In [1]: import numpy as np

In [2]: from numpy import linalg as LA

In [3]: np.set_printoptions(precision=2, suppress=True, linewidth=160, legacy="1.25")

In [4]: def rnd(a):
   ...:     return np.round(a, 2) + 0
   ...: 

In [5]: K = np.load("run14.npy")

In [6]: rnd(K)
Out[6]: 
array([[-0.5 , -0.71, -0.24,  0.43],
       [ 0.  , -0.33,  0.94, -0.03],
       [ 0.77, -0.58, -0.21, -0.18],
       [ 0.4 ,  0.22,  0.11,  0.88]])

In [7]: hat = np.triu(np.array([[2, 2, 0, 1], [0, 2, 2, 2], [2, 0, 1, 2], [1, 1, 2, 1]]), 1) + np.eye(4)

In [8]: Y = hat @ K @ LA.inv(hat)

In [9]: rnd(LA.det(Y))
Out[9]: -1.0

In [10]: J = np.loadtxt("layer1.csv", delimiter=",")

In [11]: J
Out[11]: 
array([[-2.,  2.,  1.],
       [ 1., -1., -1.],
       [ 0.,  3., -2.],
       [-3.,  1.,  2.],
       [-5.,  5.,  4.]])

In [12]: x0 = np.array([3, 9, 5])

In [13]: rhs = J @ x0

In [14]: rnd(LA.lstsq(J, rhs)[0])
Out[14]: array([3., 9., 5.])

In [15]: rnd(LA.solve(J.T @ J, J.T @ rhs))
Out[15]: array([3., 9., 5.])

In [16]: rng = np.random.default_rng(195)

In [17]: rhs = rhs + 0.02 * rng.normal(size=5)

In [18]: rnd(rhs)
Out[18]: array([ 17.01, -10.98,  17.  ,   9.97,  50.02])

In [19]: b, *_ = LA.lstsq(J, rhs)

In [20]: b.round()
Out[20]: array([3., 9., 5.])

In [21]: [round(float(LA.norm(LA.solve(J.T @ J + lam * np.eye(3), J.T @ rhs))), 2) for lam in (0, 1, 10, 100)]
Out[21]: [10.74, 7.6, 5.72, 2.8]

In [22]: rnd(LA.norm(rhs - J @ b))
Out[22]: 0.03

In [23]: data = np.load("data.npy")

In [24]: rnd(data)
Out[24]: 
array([[ 1.07,  2.74, -0.59, -0.12],
       [-1.83,  1.07,  1.85, -1.03],
       [ 1.98, -0.57,  1.31, -1.74],
       [-0.76, -0.21, -1.87, -2.21]])

In [25]: Y = LA.inv(data)

In [26]: (np.abs(Y) > 1e-9).astype(int)
Out[26]: 
array([[1, 1, 1, 1],
       [1, 1, 1, 1],
       [1, 1, 1, 1],
       [1, 1, 1, 1]])

In [27]: np.allclose(Y, data.T)
Out[27]: False

In [28]: rnd(Y)
Out[28]: 
array([[ 0.12, -0.2 ,  0.22, -0.08],
       [ 0.3 ,  0.12, -0.06, -0.02],
       [-0.07,  0.21,  0.15, -0.21],
       [-0.01, -0.11, -0.19, -0.25]])

In [29]: rnd(data @ Y)
Out[29]: 
array([[1., 0., 0., 0.],
       [0., 1., 0., 0.],
       [0., 0., 1., 0.],
       [0., 0., 0., 1.]])

In [30]: rnd(LA.slogdet(data)[0])
Out[30]: -1.0

In [31]: A = np.loadtxt("arr.csv", delimiter=",")

In [32]: A
Out[32]: 
array([[ 35.,  -4.,  -9.,   3., -12.],
       [ -4.,  12.,  -4.,  -4.,  -2.],
       [ -9.,  -4.,  35.,   5., -14.],
       [  3.,  -4.,   5.,  14.,  -4.],
       [-12.,  -2., -14.,  -4.,  22.]])

In [33]: q = A.astype(float).copy()

In [34]: for j in range(5):
    ...:     q[:, j] -= q[:, :j] @ (q[:, :j].T @ q[:, j])
    ...:     q[:, j] /= LA.norm(q[:, j])
    ...: 

In [35]: rnd(q.T @ q)
Out[35]: 
array([[1., 0., 0., 0., 0.],
       [0., 1., 0., 0., 0.],
       [0., 0., 1., 0., 0.],
       [0., 0., 0., 1., 0.],
       [0., 0., 0., 0., 1.]])

In [36]: x0 = np.array([9, 6, 5, 0, 1])

In [37]: a = np.maximum(A @ x0, 0)

In [38]: a
Out[38]: array([234.,  14.,  56.,  24.,   0.])

In [39]: rnd(np.tanh(A @ x0))
Out[39]: array([ 1.,  1.,  1.,  1., -1.])

In [40]: A * (a > 1e-9)[:, None]
Out[40]: 
array([[ 35.,  -4.,  -9.,   3., -12.],
       [ -4.,  12.,  -4.,  -4.,  -2.],
       [ -9.,  -4.,  35.,   5., -14.],
       [  3.,  -4.,   5.,  14.,  -4.],
       [ -0.,  -0.,  -0.,  -0.,   0.]])

In [41]: Y = np.c_[J[:, :2] @ np.array([[0, 0], [2, 2]]), np.array([-4, -2, -7, 5, 8])]

In [42]: Y
Out[42]: 
array([[ 4.,  4., -4.],
       [-2., -2., -2.],
       [ 6.,  6., -7.],
       [ 2.,  2.,  5.],
       [10., 10.,  8.]])

In [43]: rnd(LA.lstsq(J, Y[:, 0])[0])
Out[43]: array([0., 2., 0.])

In [44]: rnd(LA.norm(Y - J @ LA.lstsq(J, Y)[0], axis=0))
Out[44]: array([0.  , 0.  , 5.14])

In [45]: q, R = LA.qr(A)

In [46]: rnd(q.T @ q)
Out[46]: 
array([[1., 0., 0., 0., 0.],
       [0., 1., 0., 0., 0.],
       [0., 0., 1., 0., 0.],
       [0., 0., 0., 1., 0.],
       [0., 0., 0., 0., 1.]])

In [47]: rnd(abs(R[0, 0])), rnd(LA.norm(A[:, 0]))
Out[47]: (38.41, 38.41)

In [48]: np.allclose(R.T @ R, A.T @ A)
Out[48]: True

In [49]: rnd(q @ R)
Out[49]: 
array([[ 35.,  -4.,  -9.,   3., -12.],
       [ -4.,  12.,  -4.,  -4.,  -2.],
       [ -9.,  -4.,  35.,   5., -14.],
       [  3.,  -4.,   5.,  14.,  -4.],
       [-12.,  -2., -14.,  -4.,  22.]])

In [50]: m1 = np.load("test11.npy")

In [51]: m1
Out[51]: 
array([[0, 1, 1, 0, 1],
       [1, 0, 0, 1, 0],
       [1, 0, 0, 1, 1],
       [0, 1, 1, 0, 0],
       [1, 0, 1, 0, 0]])

In [52]: evals, V = LA.eigh(m1)

In [53]: rnd(evals.sum()), np.trace(m1)
Out[53]: (0.0, 0)

In [54]: np.unique(evals.round(6) + 0, return_counts=True)[1]
Out[54]: array([1, 1, 1, 1, 1])

In [55]: rnd(LA.svd(m1, compute_uv=False))
Out[55]: array([2.48, 2.  , 1.17, 0.69, 0.  ])

In [56]: rnd(V.T @ V)
Out[56]: 
array([[1., 0., 0., 0., 0.],
       [0., 1., 0., 0., 0.],
       [0., 0., 1., 0., 0.],
       [0., 0., 0., 1., 0.],
       [0., 0., 0., 0., 1.]])

In [57]: U, s, vt = LA.svd(m1)

In [58]: rnd(s)
Out[58]: array([2.48, 2.  , 1.17, 0.69, 0.  ])

In [59]: Y = U[:, :4] @ np.diag(s[:4]) @ vt[:4]

In [60]: rnd(Y)
Out[60]: 
array([[0., 1., 1., 0., 1.],
       [1., 0., 0., 1., 0.],
       [1., 0., 0., 1., 1.],
       [0., 1., 1., 0., 0.],
       [1., 0., 1., 0., 0.]])

In [61]: feats = np.array([[0.7, 0.0, -1.6],
    ...:     [0.2, 0.5, 0.5],
    ...:     [-0.4, 0.0, -0.3],
    ...:     [-1.1, 0.3, -0.4],
    ...:     [0.5, -0.9, 0.3],
    ...:     [-0.3, -0.4, -0.2],
    ...:     [-0.3, 1.2, -0.2],
    ...:     [-0.8, 1.2, -0.1],
    ...:     [0.7, -0.6, -0.6],
    ...:     [-1.2, 1.4, 0.0],
    ...:     [1.9, -0.6, -0.4],
    ...:     [1.1, 0.8, 0.6],
    ...:     [1.2, -1.4, 0.4],
    ...:     [0.2, -0.3, -0.8],
    ...:     [1.5, -0.6, -1.7],
    ...:     [1.0, 2.0, -0.3],
    ...:     [-0.3, 0.1, 0.5],
    ...:     [0.6, 0.5, -1.0],
    ...:     [0.8, 0.2, 0.3],
    ...:     [-0.3, -1.2, -1.6],
    ...:     [1.4, 0.2, 1.2],
    ...:     [-0.6, 1.4, -0.6],
    ...:     [1.1, -0.9, -0.7],
    ...:     [1.1, -2.6, 2.2],
    ...:     [-0.1, -0.2, -0.8]])

In [62]: feats[2] *= 10

In [63]: feats
Out[63]: 
array([[ 0.7,  0. , -1.6],
       [ 0.2,  0.5,  0.5],
       [-4. ,  0. , -3. ],
       [-1.1,  0.3, -0.4],
       [ 0.5, -0.9,  0.3],
       [-0.3, -0.4, -0.2],
       [-0.3,  1.2, -0.2],
       [-0.8,  1.2, -0.1],
       [ 0.7, -0.6, -0.6],
       [-1.2,  1.4,  0. ],
       [ 1.9, -0.6, -0.4],
       [ 1.1,  0.8,  0.6],
       [ 1.2, -1.4,  0.4],
       [ 0.2, -0.3, -0.8],
       [ 1.5, -0.6, -1.7],
       [ 1. ,  2. , -0.3],
       [-0.3,  0.1,  0.5],
       [ 0.6,  0.5, -1. ],
       [ 0.8,  0.2,  0.3],
       [-0.3, -1.2, -1.6],
       [ 1.4,  0.2,  1.2],
       [-0.6,  1.4, -0.6],
       [ 1.1, -0.9, -0.7],
       [ 1.1, -2.6,  2.2],
       [-0.1, -0.2, -0.8]])

In [64]: t3 = np.stack([feats, 3 * feats, feats[::-1]])

In [65]: rnd(np.einsum("bij,cij->bc", t3, t3))
Out[65]: 
array([[ 89.97, 269.91,  16.76],
       [269.91, 809.73,  50.28],
       [ 16.76,  50.28,  89.97]])

In [66]: X = np.load("w.npy")

In [67]: X
Out[67]: 
array([[6., 0., 0.],
       [0., 6., 5.],
       [0., 5., 6.]])

In [68]: th = np.radians(45)

In [69]: R = np.eye(3)

In [70]: R[0, 0] = R[2, 2] = np.cos(th)

In [71]: R[0, 2], R[2, 0] = -np.sin(th), np.sin(th)

In [72]: rnd(R)
Out[72]: 
array([[ 0.71,  0.  , -0.71],
       [ 0.  ,  1.  ,  0.  ],
       [ 0.71,  0.  ,  0.71]])

In [73]: Y = X @ R.T

In [74]: rnd(Y)
Out[74]: 
array([[ 4.24,  0.  ,  4.24],
       [-3.54,  6.  ,  3.54],
       [-4.24,  5.  ,  4.24]])

In [75]: rnd(np.abs(Y - X).max(axis=0))
Out[75]: array([4.24, 0.  , 4.24])

In [76]: W0 = np.cumsum(np.array([[7, 4, 4, 6],
    ...:     [4, 0, 3, 2],
    ...:     [5, 6, 5, 3],
    ...:     [7, 2, 3, 8],
    ...:     [1, 5, 5, 0],
    ...:     [4, 6, 1, 7],
    ...:     [6, 2, 8, 2],
    ...:     [8, 5, 5, 0],
    ...:     [4, 6, 3, 9],
    ...:     [6, 0, 5, 5],
    ...:     [0, 1, 5, 0],
    ...:     [3, 5, 5, 1],
    ...:     [7, 9, 9, 8],
    ...:     [7, 2, 1, 6],
    ...:     [3, 5, 0, 6],
    ...:     [8, 7, 5, 2],
    ...:     [3, 6, 6, 5],
    ...:     [2, 4, 0, 6],
    ...:     [7, 9, 4, 4],
    ...:     [2, 5, 0, 4]]), axis=0)

In [77]: W0
Out[77]: 
array([[ 7,  4,  4,  6],
       [11,  4,  7,  8],
       [16, 10, 12, 11],
       [23, 12, 15, 19],
       [24, 17, 20, 19],
       [28, 23, 21, 26],
       [34, 25, 29, 28],
       [42, 30, 34, 28],
       [46, 36, 37, 37],
       [52, 36, 42, 42],
       [52, 37, 47, 42],
       [55, 42, 52, 43],
       [62, 51, 61, 51],
       [69, 53, 62, 57],
       [72, 58, 62, 63],
       [80, 65, 67, 65],
       [83, 71, 73, 70],
       [85, 75, 73, 76],
       [92, 84, 77, 80],
       [94, 89, 77, 84]])

In [78]: gram = W0.T @ W0

In [79]: np.diag(gram)
Out[79]: array([67387, 46986, 49732, 48109])

In [80]: np.allclose(gram, gram.T)
Out[80]: True

In [81]: np.trace(gram), (W0 ** 2).sum()
Out[81]: (212214, 212214)

In [82]: LA.matrix_rank(gram)
Out[82]: 4

In [83]: Z = W0[[17, 10]].astype(float)

In [84]: for _ in range(4):
    ...:     idx = LA.norm(W0[:, None] - Z, axis=-1).argmin(axis=1)
    ...:     Z = np.array([W0[idx == j].mean(axis=0) for j in range(2)])
    ...: 

In [85]: idx
Out[85]: array([1, 1, 1, 1, 1, 1, 1, 1, 1, 1, 1, 1, 0, 0, 0, 0, 0, 0, 0, 0])

In [86]: rnd(Z)
Out[86]: 
array([[79.62, 68.25, 69.  , 68.25],
       [32.5 , 23.  , 26.67, 25.75]])

In [87]: np.abs(Z[1] - Z[0]).argmax()
Out[87]: 0

In [88]: np.bincount(idx)
Out[88]: array([ 8, 12])

In [89]: U, s, vt = LA.svd(W0)

In [90]: rnd(s)
Out[90]: array([460.07,  19.7 ,  10.93,   6.4 ])

In [91]: Y = U[:, :1] @ np.diag(s[:1]) @ vt[:1]

In [92]: rnd(LA.norm(W0 - Y, 2)), rnd(s[1])
Out[92]: (19.7, 19.7)

In [93]: LA.matrix_rank(Y)
Out[93]: 1

In [94]: Y = np.c_[W0[:, :3] @ np.array([[0, -3, 5], [-2, -4, 4], [-4, 4, 4]]), np.array([-2, -2, 1, 0, 1, -1, 1, -2, -2, 0, -2, -2, 0, -2, 2, 1, 1, 0, 1, 1])]

In [95]: Y
Out[95]: 
array([[ -24,  -21,   67,   -2],
       [ -36,  -21,   99,   -2],
       [ -68,  -40,  168,    1],
       [ -84,  -57,  223,    0],
       [-114,  -60,  268,    1],
       [-130,  -92,  316,   -1],
       [-166,  -86,  386,    1],
       [-196, -110,  466,   -2],
       [-220, -134,  522,   -2],
       [-240, -132,  572,    0],
       [-262, -116,  596,   -2],
       [-292, -125,  651,   -2],
       [-346, -146,  758,    0],
       [-354, -171,  805,   -2],
       [-364, -200,  840,    2],
       [-398, -232,  928,    1],
       [-434, -241,  991,    1],
       [-442, -263, 1017,    0],
       [-476, -304, 1104,    1],
       [-486, -330, 1134,    1]])

In [96]: LA.matrix_rank(np.c_[W0, Y])
Out[96]: 5

In [97]: rnd(LA.norm(LA.qr(W0)[0].T @ Y, axis=0) ** 2 / ((Y ** 2).sum(axis=0) + 1e-12))
Out[97]: array([1.  , 1.  , 1.  , 0.25])
